% python3 -q
>>> import numpy as np
>>> np.set_printoptions(precision=3, suppress=True, linewidth=100)
>>> rnd = lambda a: np.round(a, 3) + 0
>>> A = np.array([[15, 9, 3, 15, 3],
...     [15, 9, 3, 15, 3],
...     [0, 0, 0, 0, 0],
...     [0, 0, 0, 0, 0],
...     [0, 0, 0, 0, 0]])
>>> Uu, sig, VT = np.linalg.svd(A)
>>> evecs = VT[:(sig > 1e-8).sum()]
>>> rng = np.random.default_rng(82469)
>>> x = A[2] + -3 * A[3] + rng.integers(2) * np.eye(5)[0]
>>> x
array([0., 0., 0., 0., 0.])
>>> rnd(np.linalg.norm(x - evecs.T @ evecs @ x))
np.float64(0.0)
>>> T = np.stack([A, 5 * A, A[::-1]])
>>> np.einsum("bij,cij->bc", T, T)
array([[ 1098,  5490,     0],
       [ 5490, 27450,     0],
       [    0,     0,  1098]])
>>> print(rnd(np.linalg.det(T)))
[0. 0. 0.]
>>> print(T.sum(axis=0))
[[90 54 18 90 18]
 [90 54 18 90 18]
 [ 0  0  0  0  0]
 [15  9  3 15  3]
 [15  9  3 15  3]]
>>> rk = np.linalg.matrix_rank(A)
>>> rk
np.int64(1)
>>> null = np.linalg.svd(A)[2][rk:].T
>>> print(np.allclose(A @ null, 0))
True
>>> print(rnd(A @ null))
[[0. 0. 0. 0.]
 [0. 0. 0. 0.]
 [0. 0. 0. 0.]
 [0. 0. 0. 0.]
 [0. 0. 0. 0.]]
>>> print([int(np.linalg.matrix_rank(A[:i])) for i in range(1, len(A) + 1)])
[1, 1, 1, 1, 1]
>>> [int(np.linalg.matrix_rank(np.delete(A, i, axis=0))) for i in range(5)]
[1, 1, 1, 1, 1]
>>> rnd(null @ null.T)
array([[ 0.59 , -0.246, -0.082, -0.41 , -0.082],
       [-0.246,  0.852, -0.049, -0.246, -0.049],
       [-0.082, -0.049,  0.984, -0.082, -0.016],
       [-0.41 , -0.246, -0.082,  0.59 , -0.082],
       [-0.082, -0.049, -0.016, -0.082,  0.984]])
>>> J = np.load("m.npy")
>>> J
array([[ 6,  0,  0],
       [18,  0,  0],
       [ 0,  0, 17],
       [18,  0,  0],
       [ 6,  0,  0],
       [ 9,  0,  0],
       [27,  3,  0],
       [ 3,  0,  0],
       [ 0,  0, 14],
       [ 0,  0, 11],
       [ 9,  0,  0],
       [15,  0,  0],
       [ 0,  0,  8],
       [12,  0,  0],
       [ 0,  0, 17],
       [21,  1,  0],
       [15,  0,  0],
       [15,  0,  0]])
>>> # rows 1 and 3 are equal
>>> Ac = J - J.mean(axis=0)
>>> evecs = np.linalg.svd(Ac)[2][:2]
>>> B = Ac - Ac @ evecs.T @ evecs
>>> rnd(np.cov(Ac @ evecs.T, rowvar=False))
array([[96.954,  0.   ],
       [ 0.   , 15.519]])
>>> C = J[[6, 11]].astype(float)
>>> for _ in range(4):
...     idx = np.linalg.norm(J[:, None] - C, axis=-1).argmin(axis=1)
...     C = np.array([J[idx == j].mean(axis=0) for j in range(2)])
... 
>>> idx
array([1, 0, 1, 0, 1, 1, 0, 1, 1, 1, 1, 0, 1, 0, 1, 0, 0, 0])
>>> C
array([[17.625,  0.5  ,  0.   ],
       [ 3.3  ,  0.   ,  6.7  ]])
>>> print(np.abs(C[1] - C[0]).argmax())
0
>>> rnd(np.linalg.norm(C[0], 1)), rnd(np.linalg.norm(C[0], np.inf))
(np.float64(18.125), np.float64(17.625))
>>> rnd(np.linalg.norm(C, axis=1))
array([17.632,  7.469])
>>> print(np.linalg.norm(C, axis=1).argmax())
0
>>> rnd(np.linalg.norm(C, 2))
np.float64(17.987)
>>> rnd(np.linalg.norm(C, axis=0))
array([17.931,  0.5  ,  6.7  ])
>>> rnd(np.linalg.norm(C) ** 2 / np.linalg.norm(C, 2) ** 2)
np.float64(1.133)
>>> rnd(C[0] @ C[1])
np.float64(58.162)
>>> rnd(np.linalg.norm(C, "nuc"))
np.float64(24.555)
>>> P = J @ np.linalg.solve(J.T @ J, J.T)
>>> rnd(np.linalg.eigvalsh(P))
array([0., 0., 0., 0., 0., 0., 0., 0., 0., 0., 0., 0., 0., 0., 0., 1., 1., 1.])
>>> Uu, sig, VT = np.linalg.svd(J)
>>> np.argmax(sig[:-1] / (sig[1:] + 1e-6)) + 1
np.int64(2)
>>> B = Uu[:, :2] @ np.diag(sig[:2]) @ VT[:2]
>>> np.linalg.matrix_rank(J, rtol=0.05)
np.int64(2)
>>> theta = np.deg2rad(45)
>>> feats = np.eye(6)
>>> feats[np.ix_([4, 2], [4, 2])] = [[np.cos(theta), -np.sin(theta)], [np.sin(theta), np.cos(theta)]]
>>> print(rnd(feats))
[[ 1.     0.     0.     0.     0.     0.   ]
 [ 0.     1.     0.     0.     0.     0.   ]
 [ 0.     0.     0.707  0.     0.707  0.   ]
 [ 0.     0.     0.     1.     0.     0.   ]
 [ 0.     0.    -0.707  0.     0.707  0.   ]
 [ 0.     0.     0.     0.     0.     1.   ]]
>>> print(rnd(np.abs(np.linalg.eigvals(feats)).max()))
1.0
>>> np.allclose(feats @ feats.T, feats.T @ feats)
True
>>> rnd(np.trace(feats))
np.float64(5.414)
>>> rnd(feats @ feats)
array([[ 1.,  0.,  0.,  0.,  0.,  0.],
       [ 0.,  1.,  0.,  0.,  0.,  0.],
       [ 0.,  0.,  0.,  0.,  1.,  0.],
       [ 0.,  0.,  0.,  1.,  0.,  0.],
       [ 0.,  0., -1.,  0.,  0.,  0.],
       [ 0.,  0.,  0.,  0.,  0.,  1.]])
>>> print(np.allclose(feats, feats.T))
False
>>> rnd(np.linalg.det(feats))
np.float64(1.0)
>>> Uu, sig = np.linalg.svd(feats)
Traceback (most recent call last):
  File "<python-input-58>", line 1, in <module>
    Uu, sig = np.linalg.svd(feats)
    ^^^^^^^
ValueError: too many values to unpack (expected 2)
>>> Uu, sig, VT = np.linalg.svd(feats, full_matrices=False)
>>> sig / sig[0]
array([1., 1., 1., 1., 1., 1.])
>>> rnd(Uu.T @ Uu)
array([[1., 0., 0., 0., 0., 0.],
       [0., 1., 0., 0., 0., 0.],
       [0., 0., 1., 0., 0., 0.],
       [0., 0., 0., 1., 0., 0.],
       [0., 0., 0., 0., 1., 0.],
       [0., 0., 0., 0., 0., 1.]])
>>> VT @ VT.T
array([[1., 0., 0., 0., 0., 0.],
       [0., 1., 0., 0., 0., 0.],
       [0., 0., 1., 0., 0., 0.],
       [0., 0., 0., 1., 0., 0.],
       [0., 0., 0., 0., 1., 0.],
       [0., 0., 0., 0., 0., 1.]])
>>> rnd(np.cumsum(sig ** 2) / np.sum(sig ** 2))
array([0.167, 0.333, 0.5  , 0.667, 0.833, 1.   ])
>>> np.allclose(Uu * sig @ VT, feats)
True
>>> (sig > 1e-8).sum()
np.int64(6)
>>> rnd(Uu.T @ feats @ VT.T)
array([[1., 0., 0., 0., 0., 0.],
       [0., 1., 0., 0., 0., 0.],
       [0., 0., 1., 0., 0., 0.],
       [0., 0., 0., 1., 0., 0.],
       [0., 0., 0., 0., 1., 0.],
       [0., 0., 0., 0., 0., 1.]])
>>> O, Rm = np.linalg.qr(feats)
>>> rnd(O @ Rm)
array([[ 1.   ,  0.   ,  0.   ,  0.   ,  0.   ,  0.   ],
       [ 0.   ,  1.   ,  0.   ,  0.   ,  0.   ,  0.   ],
       [ 0.   ,  0.   ,  0.707,  0.   ,  0.707,  0.   ],
       [ 0.   ,  0.   ,  0.   ,  1.   ,  0.   ,  0.   ],
       [ 0.   ,  0.   , -0.707,  0.   ,  0.707,  0.   ],
       [ 0.   ,  0.   ,  0.   ,  0.   ,  0.   ,  1.   ]])
>>> O.shape, Rm.shape
((6, 6), (6, 6))
>>> abs(Rm[0, 0]), rnd(np.linalg.norm(feats[:, 0]))
(np.float64(1.0), np.float64(1.0))
>>> rnd(Rm)
array([[ 1.,  0.,  0.,  0.,  0.,  0.],
       [ 0.,  1.,  0.,  0.,  0.,  0.],
       [ 0.,  0., -1.,  0.,  0.,  0.],
       [ 0.,  0.,  0.,  1.,  0.,  0.],
       [ 0.,  0.,  0.,  0.,  1.,  0.],
       [ 0.,  0.,  0.,  0.,  0.,  1.]])
>>> np.allclose(Rm.T @ Rm, feats.T @ feats)
True
>>> rnd(feats.reshape(2, -1))
array([[ 1.   ,  0.   ,  0.   ,  0.   ,  0.   ,  0.   ,  0.   ,  1.   ,  0.   ,  0.   ,  0.   ,
         0.   ,  0.   ,  0.   ,  0.707,  0.   ,  0.707,  0.   ],
       [ 0.   ,  0.   ,  0.   ,  1.   ,  0.   ,  0.   ,  0.   ,  0.   , -0.707,  0.   ,  0.707,
         0.   ,  0.   ,  0.   ,  0.   ,  0.   ,  0.   ,  1.   ]])
>>> rnd(feats.ravel(order="F"))
array([ 1.   ,  0.   ,  0.   ,  0.   ,  0.   ,  0.   ,  0.   ,  1.   ,  0.   ,  0.   ,  0.   ,
        0.   ,  0.   ,  0.   ,  0.707,  0.   , -0.707,  0.   ,  0.   ,  0.   ,  0.   ,  1.   ,
        0.   ,  0.   ,  0.   ,  0.   ,  0.707,  0.   ,  0.707,  0.   ,  0.   ,  0.   ,  0.   ,
        0.   ,  0.   ,  1.   ])
>>> rnd(feats.reshape(-1, 2))
array([[ 1.   ,  0.   ],
       [ 0.   ,  0.   ],
       [ 0.   ,  0.   ],
       [ 0.   ,  1.   ],
       [ 0.   ,  0.   ],
       [ 0.   ,  0.   ],
       [ 0.   ,  0.   ],
       [ 0.707,  0.   ],
       [ 0.707,  0.   ],
       [ 0.   ,  0.   ],
       [ 0.   ,  1.   ],
       [ 0.   ,  0.   ],
       [ 0.   ,  0.   ],
       [-0.707,  0.   ],
       [ 0.707,  0.   ],
       [ 0.   ,  0.   ],
       [ 0.   ,  0.   ],
       [ 0.   ,  1.   ]])
>>> T = feats.reshape(6, 2, -1)
>>> print(rnd(T.transpose(1, 0, 2)))
[[[ 1.     0.     0.   ]
  [ 0.     1.     0.   ]
  [ 0.     0.     0.707]
  [ 0.     0.     0.   ]
  [ 0.     0.    -0.707]
  [ 0.     0.     0.   ]]

 [[ 0.     0.     0.   ]
  [ 0.     0.     0.   ]
  [ 0.     0.707  0.   ]
  [ 1.     0.     0.   ]
  [ 0.     0.707  0.   ]
  [ 0.     0.     1.   ]]]
>>> rnd(T.sum(axis=1))
array([[ 1.   ,  0.   ,  0.   ],
       [ 0.   ,  1.   ,  0.   ],
       [ 0.   ,  0.707,  0.707],
       [ 1.   ,  0.   ,  0.   ],
       [ 0.   ,  0.707, -0.707],
       [ 0.   ,  0.   ,  1.   ]])
>>> T.shape
(6, 2, 3)
>>> rnd(T[:, 0])
array([[ 1.   ,  0.   ,  0.   ],
       [ 0.   ,  1.   ,  0.   ],
       [ 0.   ,  0.   ,  0.707],
       [ 0.   ,  0.   ,  0.   ],
       [ 0.   ,  0.   , -0.707],
       [ 0.   ,  0.   ,  0.   ]])
